>>> import numpy as np
>>> from numpy import linalg as LA
>>> np.set_printoptions(precision=1, suppress=True, linewidth=100)
>>> def tidy(a):
...     return np.round(a, 1) + 0
... 
>>> A = np.load("out11.npy")
>>> A
array([[  1.9,  22.2, -16.8],
       [-42.8,  -6.6, -29.7],
       [  2.1,  22.2, -18.7],
       [  1.5,  21.1, -18.1],
       [  2.7,  21.6, -20.6],
       [-41.7,  -7.4, -29.3],
       [-43.5,  -7.9, -31.9],
       [-41.8,  -7.8, -29. ],
       [  3.4,  23.7, -18.5],
       [ -6.6, -10.4, -21.9],
       [ -5.8, -10.7, -21.3],
       [ -4.6,  -8.4, -19.3],
       [-42. ,  -9. , -30.7],
       [-41.2,  -8.2, -27.9],
       [-41.1,  -6.5, -30.8],
       [ -6.8, -11.2, -20.6],
       [-43.5,  -8.6, -30.9],
       [-43.9,  -7.4, -29.1],
       [-41.7,  -6.5, -30.9],
       [-42. ,  -8.2, -31.2],
       [  1.8,  22. , -17.3],
       [  2.2,  21.6, -17.4],
       [  2.5,  20.9, -17. ],
       [  1.8,  23. , -16.9],
       [-42.6,  -7.4, -30.2],
       [ -7.4, -10.5, -18.3],
       [ -5.6, -10.7, -18.2],
       [ -5.8,  -8.9, -20.5],
       [  2.9,  22.9, -18.7],
       [ -6.9, -10.6, -21.2],
       [-40.7,  -8. , -30.1]])
>>> Xs = A - A.mean(axis=1)
Traceback (most recent call last):
  File "<python-input-6>", line 1, in <module>
    Xs = A - A.mean(axis=1)
         ~~^~~~~~~~~~~~~~~~
ValueError: operands could not be broadcast together with shapes (31,3) (31,) 
>>> Xs = A - A.mean(axis=0)
>>> Uu, sigma, Vh = LA.svd(Xs, full_matrices=False)
>>> tidy(Vh[0] * np.sign(Vh[0, np.abs(Vh[0]).argmax()]))
array([0.8, 0.5, 0.2])
>>> tidy(sigma ** 2 / (sigma ** 2).sum())
array([0.9, 0.1, 0. ])
>>> np.abs(Uu[:, 0]).argmax()
np.int64(8)
>>> tidy(np.abs(Vh[-1]))
array([0.3, 0. , 1. ])
>>> tidy(Xs.mean(axis=0))
array([0., 0., 0.])
>>> theta = np.radians(45)
>>> r_ = np.eye(3)
>>> r_[0, 0] = r_[2, 2] = np.cos(theta)
>>> r_[0, 2], r_[2, 0] = -np.sin(theta), np.sin(theta)
>>> tidy(r_)
array([[ 0.7,  0. , -0.7],
       [ 0. ,  1. ,  0. ],
       [ 0.7,  0. ,  0.7]])
>>> out = A @ r_.T
>>> tidy(LA.svd(A, compute_uv=False)), tidy(LA.svd(out, compute_uv=False))
(array([197.1,  88.6,  40.8]), array([197.1,  88.6,  40.8]))
>>> tidy(LA.det(r_)), tidy(np.trace(r_))
(np.float64(1.0), np.float64(2.4))
>>> np.allclose(A @ A.T, out @ out.T)
True
>>> dist = LA.norm(A[:, None] - A[None], axis=-1)
>>> (dist + 1e9 * np.eye(31)).round(6).argmin(axis=1)
array([20, 24, 28, 21,  2,  7, 16,  5, 28, 29,  9, 27, 19,  7, 18, 29,  6,  1, 14, 12,  0, 20, 21,
        0,  1, 26, 25, 11,  8,  9,  5])
>>> dist.shape
(31, 31)
>>> np.flatnonzero(dist[14] < dist.mean() / 2)
array([ 1,  5,  6,  7, 12, 13, 14, 16, 17, 18, 19, 24, 30])
>>> out = A / np.sqrt((A ** 2).mean(axis=1, keepdims=True))
>>> tidy(LA.norm(out, axis=1))
array([1.7, 1.7, 1.7, 1.7, 1.7, 1.7, 1.7, 1.7, 1.7, 1.7, 1.7, 1.7, 1.7, 1.7, 1.7, 1.7, 1.7, 1.7,
       1.7, 1.7, 1.7, 1.7, 1.7, 1.7, 1.7, 1.7, 1.7, 1.7, 1.7, 1.7, 1.7])
>>> LA.matrix_rank(out) == LA.matrix_rank(A)
np.True_
>>> Xs = A - A.mean(axis=0)
>>> V = LA.svd(Xs)[2][:1]
>>> out = Xs - Xs @ V.T @ V
>>> tidy((Xs @ V.T).std(axis=0))
array([23.6])
>>> LA.norm(out, axis=1).round(6).argmax()
np.int64(26)
>>> tidy(LA.norm(out) / LA.norm(Xs))
np.float64(0.4)
>>> tidy(np.diag(V.T @ V))
array([0.7, 0.2, 0.1])
>>> tidy(np.cov(Xs @ V.T, rowvar=False))
np.float64(577.4)
>>> J = np.load("m.npy")
>>> tidy(J)
array([[ 0.2,  0.2, -0.1,  0.2,  0. ,  0.1,  0.1],
       [ 0.2,  0.2, -0.1,  0.2,  0. ,  0.1,  0.1],
       [-0.1, -0.1,  0.1, -0.1,  0. , -0.1, -0.1],
       [ 0.2,  0.2, -0.1,  0.2,  0. ,  0.1,  0.1],
       [ 0. ,  0. ,  0. ,  0. ,  0. ,  0. ,  0. ],
       [ 0.1,  0.1, -0.1,  0.1,  0. ,  0.1,  0.1],
       [ 0.1,  0.1, -0.1,  0.1,  0. ,  0.1,  0.1]])
>>> tidy((J + J.T) / 2)
array([[ 0.2,  0.2, -0.1,  0.2,  0. ,  0.1,  0.1],
       [ 0.2,  0.2, -0.1,  0.2,  0. ,  0.1,  0.1],
       [-0.1, -0.1,  0.1, -0.1,  0. , -0.1, -0.1],
       [ 0.2,  0.2, -0.1,  0.2,  0. ,  0.1,  0.1],
       [ 0. ,  0. ,  0. ,  0. ,  0. ,  0. ,  0. ],
       [ 0.1,  0.1, -0.1,  0.1,  0. ,  0.1,  0.1],
       [ 0.1,  0.1, -0.1,  0.1,  0. ,  0.1,  0.1]])
>>> tidy(np.sort(np.abs(LA.eigvals(J))))
array([0., 0., 0., 0., 0., 0., 1.])
>>> np.allclose(J @ J.T, J.T @ J)
True
>>> tidy(LA.matrix_power(J, 4))
array([[ 0.2,  0.2, -0.1,  0.2,  0. ,  0.1,  0.1],
       [ 0.2,  0.2, -0.1,  0.2,  0. ,  0.1,  0.1],
       [-0.1, -0.1,  0.1, -0.1,  0. , -0.1, -0.1],
       [ 0.2,  0.2, -0.1,  0.2,  0. ,  0.1,  0.1],
       [ 0. ,  0. ,  0. ,  0. ,  0. ,  0. ,  0. ],
       [ 0.1,  0.1, -0.1,  0.1,  0. ,  0.1,  0.1],
       [ 0.1,  0.1, -0.1,  0.1,  0. ,  0.1,  0.1]])
>>> assert J == J.T
Traceback (most recent call last):
  File "<python-input-44>", line 1, in <module>
    assert J == J.T
           ^^^^^^^^
ValueError: The truth value of an array with more than one element is ambiguous. Use a.any() or a.all()
>>> LA.cond(J) > 100
np.True_
>>> np.argsort(-LA.norm(J, axis=0).round(6), kind="stable")[:3]
array([0, 1, 3])
>>> tidy(LA.norm(J, 2) / LA.norm(J))
np.float64(1.0)
>>> M = np.array([[-2, -1, -2, -2, -1, 1, 1, 1, 1, 1],
...     [-2, 1, -1, 1, 1, 2, -1, 0, -1, 0],
...     [2, -2, -1, -2, 2, -1, 2, 1, 2, 2],
...     [1, -2, 1, -1, 0, -1, -2, 2, 2, -2],
...     [2, 1, 2, -1, 2, -1, 1, 0, -2, 0],
...     [2, -2, 2, -1, -2, 2, -2, -2, -2, -1],
...     [0, 0, 1, 0, 1, -1, 2, -1, 0, 1],
...     [-1, -2, 2, 0, 0, -1, -1, 2, 1, -2],
...     [1, 1, -1, 2, 2, -1, -2, 2, 2, 0],
...     [1, 1, -2, 0, 1, -2, -2, 0, 2, -1]])
>>> M
array([[-2, -1, -2, -2, -1,  1,  1,  1,  1,  1],
       [-2,  1, -1,  1,  1,  2, -1,  0, -1,  0],
       [ 2, -2, -1, -2,  2, -1,  2,  1,  2,  2],
       [ 1, -2,  1, -1,  0, -1, -2,  2,  2, -2],
       [ 2,  1,  2, -1,  2, -1,  1,  0, -2,  0],
       [ 2, -2,  2, -1, -2,  2, -2, -2, -2, -1],
       [ 0,  0,  1,  0,  1, -1,  2, -1,  0,  1],
       [-1, -2,  2,  0,  0, -1, -1,  2,  1, -2],
       [ 1,  1, -1,  2,  2, -1, -2,  2,  2,  0],
       [ 1,  1, -2,  0,  1, -2, -2,  0,  2, -1]])
>>> np.count_nonzero(M)
np.int64(86)
>>> M.sum(axis=0)
array([ 4, -5,  1, -4,  6, -3, -4,  5,  5, -2])
>>> M - M[0]
array([[ 0,  0,  0,  0,  0,  0,  0,  0,  0,  0],
       [ 0,  2,  1,  3,  2,  1, -2, -1, -2, -1],
       [ 4, -1,  1,  0,  3, -2,  1,  0,  1,  1],
       [ 3, -1,  3,  1,  1, -2, -3,  1,  1, -3],
       [ 4,  2,  4,  1,  3, -2,  0, -1, -3, -1],
       [ 4, -1,  4,  1, -1,  1, -3, -3, -3, -2],
       [ 2,  1,  3,  2,  2, -2,  1, -2, -1,  0],
       [ 1, -1,  4,  2,  1, -2, -2,  1,  0, -3],
       [ 3,  2,  1,  4,  3, -2, -3,  1,  1, -1],
       [ 3,  2,  0,  2,  2, -3, -3, -1,  1, -2]])
>>> M.shape
(10, 10)
>>> np.unravel_index(np.abs(M).argmax(), M.shape)
(np.int64(0), np.int64(0))
>>> np.abs(M).max()
np.int64(2)
>>> np.allclose(M, M.T)
False
>>> (M - M.T) / 2
array([[ 0. ,  0.5, -2. , -1.5, -1.5, -0.5,  0.5,  1. ,  0. ,  0. ],
       [-0.5,  0. ,  0.5,  1.5,  0. ,  2. , -0.5,  1. , -1. , -0.5],
       [ 2. , -0.5,  0. , -1.5,  0. , -1.5,  0.5, -0.5,  1.5,  2. ],
       [ 1.5, -1.5,  1.5,  0. ,  0.5,  0. , -1. ,  1. ,  0. , -1. ],
       [ 1.5,  0. ,  0. , -0.5,  0. ,  0.5,  0. ,  0. , -2. , -0.5],
       [ 0.5, -2. ,  1.5,  0. , -0.5,  0. , -0.5, -0.5, -0.5,  0.5],
       [-0.5,  0.5, -0.5,  1. ,  0. ,  0.5,  0. ,  0. ,  1. ,  1.5],
       [-1. , -1. ,  0.5, -1. ,  0. ,  0.5,  0. ,  0. , -0.5, -1. ],
       [ 0. ,  1. , -1.5,  0. ,  2. ,  0.5, -1. ,  0.5,  0. , -1. ],
       [ 0. ,  0.5, -2. ,  1. ,  0.5, -0.5, -1.5,  1. ,  1. ,  0. ]])
>>> LA.determinant(M)
Traceback (most recent call last):
  File "<python-input-58>", line 1, in <module>
    LA.determinant(M)
    ^^^^^^^^^^^^^^
AttributeError: module 'numpy.linalg' has no attribute 'determinant'
>>> assert M == M.T
Traceback (most recent call last):
  File "<python-input-59>", line 1, in <module>
    assert M == M.T
           ^^^^^^^^
ValueError: The truth value of an array with more than one element is ambiguous. Use a.any() or a.all()
>>> theta = np.radians(11)
>>> r_ = np.eye(10)
>>> r_[0, 0] = r_[7, 7] = np.cos(theta)
>>> r_[0, 7], r_[7, 0] = -np.sin(theta), np.sin(theta)
>>> tidy(r_)
array([[ 1. ,  0. ,  0. ,  0. ,  0. ,  0. ,  0. , -0.2,  0. ,  0. ],
       [ 0. ,  1. ,  0. ,  0. ,  0. ,  0. ,  0. ,  0. ,  0. ,  0. ],
       [ 0. ,  0. ,  1. ,  0. ,  0. ,  0. ,  0. ,  0. ,  0. ,  0. ],
       [ 0. ,  0. ,  0. ,  1. ,  0. ,  0. ,  0. ,  0. ,  0. ,  0. ],
       [ 0. ,  0. ,  0. ,  0. ,  1. ,  0. ,  0. ,  0. ,  0. ,  0. ],
       [ 0. ,  0. ,  0. ,  0. ,  0. ,  1. ,  0. ,  0. ,  0. ,  0. ],
       [ 0. ,  0. ,  0. ,  0. ,  0. ,  0. ,  1. ,  0. ,  0. ,  0. ],
       [ 0.2,  0. ,  0. ,  0. ,  0. ,  0. ,  0. ,  1. ,  0. ,  0. ],
       [ 0. ,  0. ,  0. ,  0. ,  0. ,  0. ,  0. ,  0. ,  1. ,  0. ],
       [ 0. ,  0. ,  0. ,  0. ,  0. ,  0. ,  0. ,  0. ,  0. ,  1. ]])
>>> out = M @ r_.T
>>> np.allclose(M @ M.T, out @ out.T)
True
>>> tidy(out)
array([[-2.2, -1. , -2. , -2. , -1. ,  1. ,  1. ,  0.6,  1. ,  1. ],
       [-2. ,  1. , -1. ,  1. ,  1. ,  2. , -1. , -0.4, -1. ,  0. ],
       [ 1.8, -2. , -1. , -2. ,  2. , -1. ,  2. ,  1.4,  2. ,  2. ],
       [ 0.6, -2. ,  1. , -1. ,  0. , -1. , -2. ,  2.2,  2. , -2. ],
       [ 2. ,  1. ,  2. , -1. ,  2. , -1. ,  1. ,  0.4, -2. ,  0. ],
       [ 2.3, -2. ,  2. , -1. , -2. ,  2. , -2. , -1.6, -2. , -1. ],
       [ 0.2,  0. ,  1. ,  0. ,  1. , -1. ,  2. , -1. ,  0. ,  1. ],
       [-1.4, -2. ,  2. ,  0. ,  0. , -1. , -1. ,  1.8,  1. , -2. ],
       [ 0.6,  1. , -1. ,  2. ,  2. , -1. , -2. ,  2.2,  2. ,  0. ],
       [ 1. ,  1. , -2. ,  0. ,  1. , -2. , -2. ,  0.2,  2. , -1. ]])
>>> tidy(np.abs(out - M).max(axis=0))
array([0.4, 0. , 0. , 0. , 0. , 0. , 0. , 0.4, 0. , 0. ])
>>> E = np.load("mat.npy")
>>> E
array([[0, 0, 0, 1, 2, 2],
       [0, 0, 2, 0, 1, 2],
       [0, 0, 0, 0, 1, 1],
       [0, 0, 0, 0, 1, 0],
       [0, 0, 0, 0, 0, 0],
       [0, 0, 0, 0, 0, 0]])
>>> Uu, sigma, Vh = LA.svd(E)
>>> np.argmax(sigma[:-1] / (sigma[1:] + 1e-6)) + 1
np.int64(4)
>>> tidy(sigma)
array([4.1, 1.8, 0.7, 0.4, 0. , 0. ])
>>> out = Uu[:, :4] @ np.diag(sigma[:4]) @ Vh[:4]
>>> tidy(np.abs(E - out).max())
np.float64(0.0)
>>> LA.matrix_rank(E, rtol=0.05)
np.int64(4)
>>> tidy(LA.norm(E - out) / LA.norm(E))
np.float64(0.0)
